>>> import numpy as np
>>> import numpy.linalg as la
>>> np.set_printoptions(precision=1, suppress=True, linewidth=160)
>>> rd = lambda a: np.round(a, 1) + 0
>>> K = np.array([[0.2, -1.1, 0.3, 0.1, 0.0],
...     [-0.3, 0.4, 0.0, 0.3, 0.0],
...     [-0.1, -1.0, 0.6, 1.3, -0.6]])
>>> K
array([[ 0.2, -1.1,  0.3,  0.1,  0. ],
       [-0.3,  0.4,  0. ,  0.3,  0. ],
       [-0.1, -1. ,  0.6,  1.3, -0.6]])
>>> def softmax(z):
...     e = np.exp(z - z.max(axis=-1, keepdims=True))
...     return e / e.sum(axis=-1, keepdims=True)
... 
>>> rd(softmax(10 * K[2]))
array([0., 0., 0., 1., 0.])
>>> softmax(K).sum(axis=1)
array([1., 1., 1.])
>>> scores = K @ K.T / np.sqrt(5)
>>> softmax(scores).round(6).argmax(axis=1)
array([2, 1, 2])
>>> rd(softmax(scores + np.triu(np.full(scores.shape, -np.inf), 1)))
array([[1. , 0. , 0. ],
       [0.4, 0.6, 0. ],
       [0.2, 0.1, 0.6]])
>>> Y = np.array([[-5, -3], [-4, 4], [1, 0], [-1, -1], [1, -2]])
>>> rd(Y.T @ K.T)
array([[ 3.6, -0.4,  3.2],
       [-5.1,  2.2, -3.8]])
>>> np.vstack([K, Y.T]).shape
(5, 5)
>>> la.matrix_rank(np.vstack([K, Y.T]))
np.int64(5)
>>> G = K.T @ K
>>> rd(G)
array([[ 0.1, -0.2,  0. , -0.2,  0.1],
       [-0.2,  2.4, -0.9, -1.3,  0.6],
       [ 0. , -0.9,  0.4,  0.8, -0.4],
       [-0.2, -1.3,  0.8,  1.8, -0.8],
       [ 0.1,  0.6, -0.4, -0.8,  0.4]])
>>> np.allclose(G, G.T)
True
>>> rd(la.eigvalsh(G)[::-1])
array([4.1, 0.9, 0. , 0. , 0. ])
>>> rd(la.svd(K, compute_uv=False) ** 2)
array([4.1, 0.9, 0. ])
>>> la.matrix_rank(G)
np.int64(3)
>>> rd(np.trace(G)), rd((K ** 2).sum())
(np.float64(5.1), np.float64(5.1))
>>> mat = np.load("test17.npy")
>>> mat
array([[-1,  1, -2, -1,  2,  1, -2,  3, -1,  2,  2],
       [ 3, -1,  1, -1,  1,  2,  0, -2,  1,  2,  1],
       [ 3, -1,  0, -1, -2, -3,  2, -2, -1,  0, -2],
       [ 0,  2,  2,  2,  2,  2, -2,  3, -1,  1, -1],
       [ 0, -2,  0, -3,  2,  0, -2,  1,  2,  3, -2],
       [ 3,  1, -3,  1, -3,  3,  0,  2,  3, -2, -3],
       [-4,  2, -3,  0,  1, -1, -2,  5, -2,  0,  1]])
>>> la.norm(mat, axis=1).argmax()
np.int64(6)
>>> rd(la.norm(mat, 1)), rd(la.norm(mat, np.inf))
(np.float64(18.0), np.float64(24.0))
>>> rd(la.norm(mat, axis=1))
array([5.8, 5.2, 6.1, 6. , 6.2, 8. , 8.1])
>>> left, sigma, VT = la.svd(K, full_matrices=False)
>>> rd(left.T @ K @ VT.T)
array([[2. , 0. , 0. ],
       [0. , 1. , 0. ],
       [0. , 0. , 0.2]])
>>> rd(VT @ VT.T)
array([[1., 0., 0.],
       [0., 1., 0.],
       [0., 0., 1.]])
>>> rd(np.cumsum(sigma ** 2) / np.sum(sigma ** 2))
array([0.8, 1. , 1. ])
>>> rd(sigma / sigma[0])
array([1. , 0.5, 0.1])
>>> rd(sigma)
array([2. , 1. , 0.2])
>>> la.lstsq(mat[:-1].T, mat[-1])[2]
np.int32(6)
>>> left, sigma, VT = la.svd(mat)
>>> rd(sigma)
array([11.2,  8. ,  7.3,  5.6,  4.1,  3.3,  0. ])
>>> Y = left[:, :6] @ np.diag(sigma[:6]) @ VT[:6]
>>> rd(la.norm(mat - Y) / la.norm(mat))
np.float64(0.0)
>>> la.matrix_rank(mat, rtol=0.05)
np.int64(6)
>>> la.matrix_rank(Y)
np.int64(6)
>>> rd(la.norm(mat - Y, 2)), rd(sigma[6])
(np.float64(0.0), np.float64(0.0))
>>> rd(np.abs(mat - Y).max())
np.float64(0.0)
>>> X = np.diag(np.array([2, 1, 3, 3, 9, 1])) + 4 * np.eye(6, k=1) + 4 * np.eye(6, k=-1)
>>> X
array([[2., 4., 0., 0., 0., 0.],
       [4., 1., 4., 0., 0., 0.],
       [0., 4., 3., 4., 0., 0.],
       [0., 0., 4., 3., 4., 0.],
       [0., 0., 0., 4., 9., 4.],
       [0., 0., 0., 0., 4., 1.]])
>>> f, v = X[5], X[4]
>>> f @ f
np.float64(17.0)
>>> f @ v
np.float64(40.0)
>>> pr = (f @ v) / (f @ f) * f
>>> la.matrix_rank(np.outer(f, v))
np.int64(1)
>>> rd(v - pr)
array([ 0. ,  0. ,  0. ,  4. , -0.4,  1.6])
>>> x = np.array([3, 1, 0, 0, 3, 1])
>>> h1 = np.maximum(X @ x, 0)
>>> h1
array([10., 13.,  4., 12., 31., 13.])
>>> X.T @ h1
array([ 72.,  69., 112., 176., 379., 137.])
>>> np.flatnonzero(h1 > 1e-9)
array([0, 1, 2, 3, 4, 5])
>>> np.maximum(X @ (3 * x), 0)
array([30., 39., 12., 36., 93., 39.])
>>> X * (h1 > 1e-9)[:, None]
array([[2., 4., 0., 0., 0., 0.],
       [4., 1., 4., 0., 0., 0.],
       [0., 4., 3., 4., 0., 0.],
       [0., 0., 4., 3., 4., 0.],
       [0., 0., 0., 4., 9., 4.],
       [0., 0., 0., 0., 4., 1.]])
>>> np.maximum(X @ x, 0) - np.maximum(-X @ x, 0)
array([10., 13.,  4., 12., 31., 13.])
>>> T = np.stack([X, 5 * X, X[::-1]])
>>> rd(la.norm(T, axis=(1, 2)))
array([16.3, 81.4, 16.3])
>>> T.shape
(3, 6, 6)
>>> (T @ X.T).shape
(3, 6, 6)
>>> T.sum(axis=0)
array([[12., 24.,  0.,  0.,  4.,  1.],
       [24.,  6., 24.,  4.,  9.,  4.],
       [ 0., 24., 22., 27.,  4.,  0.],
       [ 0.,  4., 27., 22., 24.,  0.],
       [ 4.,  1.,  4., 24., 54., 24.],
       [ 2.,  4.,  0.,  0., 24.,  6.]])
>>> np.einsum("bij,cij->bc", T, T)
array([[ 265., 1325.,   48.],
       [1325., 6625.,  240.],
       [  48.,  240.,  265.]])
>>> w, V = la.eigh(X)
>>> x = np.array([-1, 1, -1, 2, 1, 3])
>>> x @ X @ x
np.float64(44.0)
>>> rd(la.eigvalsh(X[1:, 1:]))
array([-3.7, -1. ,  1.7,  7.4, 12.5])
>>> rd(np.sort(np.abs(la.eigvals(X))))
array([ 0.4,  1.6,  4.3,  4.6,  8.1, 12.5])
>>> X @ X
array([[ 20.,  12.,  16.,   0.,   0.,   0.],
       [ 12.,  33.,  16.,  16.,   0.,   0.],
       [ 16.,  16.,  41.,  24.,  16.,   0.],
       [  0.,  16.,  24.,  41.,  48.,  16.],
       [  0.,   0.,  16.,  48., 113.,  40.],
       [  0.,   0.,   0.,  16.,  40.,  17.]])
>>> rd(la.matrix_power(X, 3))
array([[  88.,  156.,   96.,   64.,    0.,    0.],
       [ 156.,  145.,  244.,  112.,   64.,    0.],
       [  96.,  244.,  283.,  300.,  240.,   64.],
       [  64.,  112.,  300.,  411.,  660.,  208.],
       [   0.,   64.,  240.,  660., 1369.,  492.],
       [   0.,    0.,   64.,  208.,  492.,  177.]])
>>> np.allclose(X, X.T)
True
>>> rd(np.abs(la.eigvals(X)).max())
np.float64(12.5)
>>> W0 = np.load("sample8.npy")
>>> W0
array([[ 7. ,  5.9,  3.1,  6. ,  7. ,  5. ,  0. ,  1.9,  0.1,  6.1],
       [ 7.1,  5.9,  3. ,  6. ,  6.9,  5.1,  0.1,  2. , -0.1,  5.9],
       [ 7.1,  6.2,  3.1,  5.9,  7.1,  5.1,  0.1,  2. ,  0. ,  5.9],
       [ 7.1,  6.1,  2.9,  6. ,  7.1,  5.3,  0.1,  1.8, -0.3,  5.9],
       [ 7. ,  5.9,  3. ,  5.9,  7.2,  5. ,  0.1,  2.4, -0.1,  6. ],
       [ 7.1,  6. ,  2.9,  6.1,  6.9,  4.9,  0.1,  2. ,  0. ,  6.1],
       [ 7.1,  6.3,  2.9,  6. ,  6.9,  5. , -0.3,  1.9, -0.1,  5.8],
       [ 7. ,  5.9,  3. ,  6. ,  7. ,  4.9, -0.1,  2. , -0.1,  6. ],
       [ 7. ,  6. ,  2.9,  6.1,  7. ,  5. ,  0.1,  1.9,  0. ,  6. ],
       [ 2.9,  6.9,  5. ,  3.9,  4. ,  8. ,  7.9,  6.1,  9. ,  1.8],
       [ 3.1,  7.2,  5. ,  3.9,  3.9,  7.9,  7.9,  6.1,  9.1,  2.2],
       [ 3.1,  6.9,  5. ,  4.1,  4. ,  8. ,  7.9,  6.3,  9. ,  2.2],
       [ 2.9,  7. ,  5.1,  4. ,  4.1,  7.9,  8. ,  6. ,  9. ,  2. ],
       [ 3.1,  7. ,  5. ,  4. ,  4. ,  8.1,  8.1,  5.9,  8.7,  2. ],
       [ 3. ,  7. ,  5.1,  4.1,  4. ,  8. ,  8.1,  5.9,  9.1,  1.9],
       [ 2.9,  7. ,  5.1,  4.1,  4. ,  8.1,  8.3,  6.2,  9.1,  2.1],
       [ 3. ,  6.8,  4.9,  4. ,  3.9,  7.9,  7.9,  6. ,  9. ,  2. ],
       [ 3. ,  7.1,  5.1,  4.1,  4. ,  8.1,  7.9,  5.9,  9. ,  2. ],
       [ 2. ,  1.1,  7.1,  9.1,  6.9,  0. ,  1. ,  3. ,  5.1,  3. ],
       [ 2. ,  0.9,  7.1,  9.2,  7.1,  0. ,  1. ,  3. ,  4.9,  2.9],
       [ 1.8,  0.9,  7. ,  9. ,  6.9,  0. ,  0.9,  2.9,  5. ,  3.1],
       [ 1.9,  1. ,  7.1,  9. ,  7. ,  0.1,  0.9,  3. ,  4.9,  3.1],
       [ 1.8,  1. ,  6.9,  9. ,  7. , -0.1,  1.1,  2.8,  4.9,  2.8],
       [ 2.2,  0.9,  7.1,  9. ,  7.1,  0.1,  1. ,  2.9,  5. ,  3. ],
       [ 2. ,  1. ,  7.1,  9.1,  6.8,  0.2,  1. ,  3.1,  4.8,  3.1],
       [ 2. ,  1.1,  7. ,  9. ,  6.8,  0. ,  1.2,  3.1,  4.9,  3. ],
       [ 2.2,  1. ,  7. ,  8.9,  7.1, -0.1,  1.3,  2.8,  4.9,  3. ]])
>>> Xs = W0 - W0.mean(axis=0)
>>> V = la.svd(Xs)[2][:3]
>>> Y = Xs - Xs @ V.T @ V
>>> rd(la.norm(Y) / la.norm(Xs))
np.float64(0.0)
>>> rd(np.diag(V.T @ V))
array([0.2, 0.3, 0.1, 0.1, 0.1, 0.4, 0.3, 0.7, 0.4, 0.4])
>>> rd((Xs @ V.T).std(axis=0))
array([6.4, 4.8, 0.1])
>>> idx = W0[:, 0] > np.median(W0[:, 0])
>>> f = W0[idx].mean(axis=0) - W0[~idx].mean(axis=0)
>>> idx.astype(int)
array([1, 1, 1, 1, 1, 1, 1, 1, 1, 0, 1, 1, 0, 1, 0, 0, 0, 0, 0, 0, 0, 0, 0, 0, 0, 0, 0])
>>> rd(f)
array([ 3.7,  2.9, -2.8, -1.5,  0.5,  2.6, -1.8, -1.2, -4.4,  2.4])
>>> ((W0 - W0.mean(axis=0)) @ f > 0).astype(int)
array([1, 1, 1, 1, 1, 1, 1, 1, 1, 0, 0, 0, 0, 0, 0, 0, 0, 0, 0, 0, 0, 0, 0, 0, 0, 0, 0])
>>> rd((((W0 - W0.mean(axis=0)) @ f > 0) == idx).mean())
np.float64(0.9)
>>> Y = W0 / np.sqrt((W0 ** 2).mean(axis=1, keepdims=True))
>>> la.matrix_rank(Y) == la.matrix_rank(W0)
np.True_
>>> rd(Y[2])
array([1.4, 1.2, 0.6, 1.2, 1.4, 1. , 0. , 0.4, 0. , 1.2])
>>> Y = np.array([[1, -1],
...     [-1, -1],
...     [-3, 1],
...     [-3, -2],
...     [-1, 3],
...     [3, 3],
...     [-3, 3],
...     [0, 1],
...     [1, 0]])
>>> W2 = np.array([[0, 2, 1, -2], [0, -2, 0, 2]])
>>> rng = np.random.default_rng(3523)
>>> E = Y @ W2 + 0.3 * rng.normal(size=(9, 4))
>>> rd(E)
array([[ -0.1,   4.4,   0.5,  -4.2],
       [  0.3,  -0.3,  -1. ,  -0.3],
       [ -0.2,  -8.1,  -2.8,   7.7],
       [  0.2,  -1.9,  -2.9,   2.6],
       [  0.4,  -7.9,  -0.5,   8.1],
       [  0.2,   0.2,   2.9,  -0.1],
       [ -0.1, -12. ,  -2.7,  12.1],
       [ -0.1,  -2.3,  -0.1,   2.1],
       [ -0.2,   2.2,   1. ,  -1.9]])
>>> x = np.array([1, 1, 0, 3])
>>> rd(E @ np.eye(4)[0])
array([-0.1,  0.3, -0.2,  0.2,  0.4,  0.2, -0.1, -0.1, -0.2])
>>> rd(E @ (2 * x))
array([-16.6,  -1.5,  29.3,  11.9,  33.6,   0.5,  48.4,   7.6,  -7.5])
>>> (E @ x).argmax()
np.int64(6)
>>> rd(E @ x)
array([-8.3, -0.8, 14.7,  6. , 16.8,  0.3, 24.2,  3.8, -3.8])
>>> rd(E @ np.ones(4))
array([ 0.5, -1.3, -3.5, -2. ,  0.2,  3.3, -2.7, -0.4,  1. ])
>>> P = E @ la.solve(E.T @ E, E.T)
>>> rd(np.diag(P))
array([0.1, 0.7, 0.5, 0.8, 0.6, 0.5, 0.5, 0.1, 0.2])
>>> np.allclose(P @ P, P)
True
>>> rd(la.eigvalsh(P))
array([0., 0., 0., 0., 0., 1., 1., 1., 1.])
>>> rd(P @ E[:, 1])
array([  4.4,  -0.3,  -8.1,  -1.9,  -7.9,   0.2, -12. ,  -2.3,   2.2])
>>> Y = np.c_[E[:, :3] @ np.array([[-1, 1, -1], [1, 1, -2], [0, 2, -2]]), np.array([-3, 1, 1, 1, 3, 1, 2, -2, 1])]
>>> rd(Y)
array([[  4.5,   5.1,  -9.5,  -3. ],
       [ -0.7,  -2.1,   2.4,   1. ],
       [ -7.8, -13.9,  22. ,   1. ],
       [ -2.1,  -7.5,   9.4,   1. ],
       [ -8.3,  -8.4,  16.3,   3. ],
       [  0. ,   6.2,  -6.4,   1. ],
       [-11.9, -17.6,  29.6,   2. ],
       [ -2.2,  -2.6,   4.9,  -2. ],
       [  2.4,   3.8,  -6. ,   1. ]])
>>> la.matrix_rank(Y)
np.int64(4)
>>> la.matrix_rank(np.c_[E, Y])
np.int64(5)
>>> F = np.loadtxt("w.csv", delimiter=",")
>>> F
array([[  0.1,  -1.1,  -0.1,   0.8,   1.1,   0.3,   1. ,   1.5,   0. ],
       [  1.2,  -2.9,  -0.6,   1.6,   2.8,   1.2,   3.5,   3.5,   1.7],
       [  8.3, -22.9,  -2.7,  11.8,  23.1,   8.2,  26.2,  26.5,  14.7],
       [ -8.4,  21.6,   2.5, -10.9, -21.3,  -8.3, -24.5, -24.1, -13.2],
       [  6.9, -18. ,  -2.2,   9. ,  17.8,   6.9,  21.2,  20.4,  10.9],
       [  6.3, -18. ,  -2.1,   9.1,  18.2,   6.9,  20.7,  20.1,  11.2],
       [  1.6,  -4.5,  -0.6,   2. ,   4.4,   1.7,   5.2,   6. ,   2.7],
       [ -2.3,   6.1,   0.7,  -2.9,  -5.9,  -2.2,  -6.9,  -6.7,  -4.2],
       [ -2.7,   7.6,   0.8,  -3.9,  -7.3,  -2.8,  -8.3,  -8.8,  -4.5],
       [  5. , -12.9,  -1.7,   6.6,  13.5,   5.1,  14.8,  14.3,   7.7],
       [ -1. ,   3.4,   0.3,  -1.9,  -3.1,  -1.2,  -3.9,  -4.3,  -2.1],
       [  1.5,  -4.3,  -0.4,   2. ,   4.6,   1.4,   4.3,   4.9,   2.9],
       [  2.6,  -6.4,  -0.8,   2.9,   6.4,   2.4,   7.4,   6.9,   3.3],
       [ -1.3,   3.3,   0.5,  -2. ,  -3. ,  -1.4,  -3.6,  -3.4,  -2.2],
       [ -2.8,   6.3,   0.8,  -2.7,  -6.4,  -1.9,  -7. ,  -6.8,  -3.7],
       [ -3.8,  10.3,   0.6,  -5.1, -10.1,  -4. , -12. , -12.2,  -6.3],
       [  2.5,  -5.9,  -0.8,   3.2,   5.4,   2.2,   7.1,   7.3,   3.9],
       [  1.2,  -3.7,  -0.4,   1.8,   3.4,   1.5,   3.9,   3.7,   1.9],
       [ -2. ,   6.5,   0.9,  -3. ,  -5.9,  -2.5,  -6.5,  -6.5,  -3.9],
       [ -6.5,  17.3,   2.3,  -8.8, -16.9,  -6.2, -19.2, -19.1, -10.8]])
>>> dist = la.norm(F[:, None] - F[None], axis=-1)
>>> rd(dist[:5, :5])
array([[  0. ,   4.7,  51.9,  52.8,  40.1],
       [  4.7,   0. ,  47.3,  57.4,  35.5],
       [ 51.9,  47.3,   0. , 104.7,  11.9],
       [ 52.8,  57.4, 104.7,   0. ,  92.9],
       [ 40.1,  35.5,  11.9,  92.9,   0. ]])
>>> (dist + 1e9 * np.eye(20)).round(6).argmin(axis=1)
array([ 1, 17,  4, 19,  5,  4, 11, 18, 14,  5, 13,  6, 16, 10,  7,  8, 12,  1,  7,  3])
>>> dist[5].round(6).argsort(kind="stable")[:4]
array([5, 4, 9, 2])
>>> dist.shape
(20, 20)
>>> la.matrix_rank(dist ** 2)
np.int64(11)
>>> f, v = F[3], F[5]
>>> rd(f @ v)
np.float64(-2130.5)
>>> rd(f @ f)
np.float64(2540.1)
>>> pr = (f @ v) / (f @ f) * f
>>> rd(pr)
array([  7. , -18.1,  -2.1,   9.1,  17.9,   7. ,  20.5,  20.2,  11.1])
>>> rd(la.norm(f + v) ** 2 + la.norm(f - v) ** 2)
np.float64(8655.5)
>>> rd((v - pr) @ f)
np.float64(0.0)
>>> Y = np.c_[F[:, :5] @ np.array([[0, 3, -1, -2, 0],
...     [1, 0, 1, -2, -3],
...     [-3, 3, 1, -2, -1],
...     [-3, -2, 2, 3, -2],
...     [3, 3, -1, 3, 1]]), np.array([0, 2, 1, 0, 2, 1, 0, 3, 3, 3, 3, 1, 0, 2, 1, 2, 0, 3, 2, 3])]
>>> rd(Y)
array([[   0.1,    1.7,   -0.8,    7.9,    2.9,    0. ],
       [   2.5,    7. ,   -4.3,   17.8,    8.9,    2. ],
       [  19.1,   62.5,  -33.4,  139.3,   70.9,    1. ],
       [ -17.1,  -59.8,   32. , -128. ,  -66.8,    0. ],
       [  15. ,   49.5,  -26.9,  107. ,   56. ,    2. ],
       [  15.6,   49. ,  -26.4,  109.5,   56.1,    1. ],
       [   4.5,   12.2,   -7.1,   26.2,   14.5,    0. ],
       [  -5. ,  -16.7,    9.2,  -35.4,  -19.1,    3. ],
       [  -5. ,  -19.8,   10.6,  -45. ,  -23.1,    3. ],
       [  12.9,   37.2,  -19.9,   79.5,   40.7,    3. ],
       [  -1.1,   -7.6,    4. ,  -20.4,   -9.8,    3. ],
       [   4.7,   13.1,   -6.8,   26.2,   13.9,    1. ],
       [   6.5,   18.8,  -10.4,   37.1,   20.6,    0. ],
       [  -1.2,   -7.4,    4.1,  -20. ,   -9.4,    2. ],
       [  -7.2,  -19.8,   10.9,  -35.9,  -20.7,    1. ],
       [  -6.5,  -29.7,   14.6,  -59.8,  -31.4,    2. ],
       [   3.1,   14.9,   -8.2,   34.2,   17.5,    0. ],
       [   2.3,    9. ,   -5.1,   21.4,   11.3,    3. ],
       [  -4.9,  -15. ,    9.3,  -37.5,  -20.3,    2. ],
       [ -13.9,  -45.7,   25.4, -103.3,  -53.5,    3. ]])
>>> rd(la.norm(Y - F @ la.lstsq(F, Y)[0], axis=0))
array([0. , 0. , 0. , 0. , 0. , 5.9])
>>> rd(la.lstsq(F, Y[:, 0])[0])
array([ 0.,  1., -3., -3.,  3.,  0.,  0.,  0.,  0.])
